>>> import numpy as np
>>> from numpy import linalg as LA
>>> np.set_printoptions(precision=3, suppress=True, linewidth=200, floatmode="fixed")
>>> def tidy(a):
...     return np.round(a, 3) + 0
... 
>>> A2 = np.array([[3, -3], [-2, -3]])
>>> X = np.tile(A2, (2, 2))
>>> X
array([[ 3, -3,  3, -3],
       [-2, -3, -2, -3],
       [ 3, -3,  3, -3],
       [-2, -3, -2, -3]])
>>> Uu, sig, vt = LA.svd(X)
>>> tidy(sig)
array([8.810, 6.810, 0.000, 0.000])
>>> A2 = Uu[:, :2] @ np.diag(sig[:2]) @ vt[:2]
>>> tidy(A2)
array([[ 3.000, -3.000,  3.000, -3.000],
       [-2.000, -3.000, -2.000, -3.000],
       [ 3.000, -3.000,  3.000, -3.000],
       [-2.000, -3.000, -2.000, -3.000]])
>>> LA.matrix_rank(X, rtol=0.05)
np.int64(2)
>>> Uu, sig, vt = LA.svd(A2)
>>> V = vt[:(sig > 1e-8).sum()]
>>> rng = np.random.default_rng(664)
>>> x = A2[2] + 5 * A2[0] + rng.integers(2) * np.eye(4)[3]
>>> tidy(x)
array([ 18.000, -18.000,  18.000, -17.000])
>>> tidy(LA.norm(x - V.T @ V @ x))
np.float64(0.707)
>>> LA.matrix_rank(np.vstack([A2, x]))
np.int64(3)
>>> tidy(np.diag(V.T @ V))
array([0.500, 0.500, 0.500, 0.500])
>>> np.unique(X.round(6), axis=0).shape
(2, 4)
>>> np.allclose(X[:-1].T @ LA.lstsq(X[:-1].T, X[-1])[0], X[-1])
True
>>> LA.lstsq(X[:-1].T, X[-1])[2]
np.int32(2)
>>> np.abs(np.diag(LA.qr(X)[1])) > 1e-9
array([ True,  True, False, False])
>>> F = np.load("a.npy")
>>> F
array([[ 0.000,  1.000,  0.000],
       [ 3.000,  2.000,  0.000],
       [ 0.000,  0.000, -1.000]])
>>> w, V = LA.eig(F)
>>> tidy(np.sort(LA.eigvals(F @ F)))
array([1.000, 1.000, 9.000])
>>> tidy(F @ V[:, 0] - w[0] * V[:, 0])
array([0.000, 0.000, 0.000])
>>> tidy(np.prod(w))
np.float64(3.0)
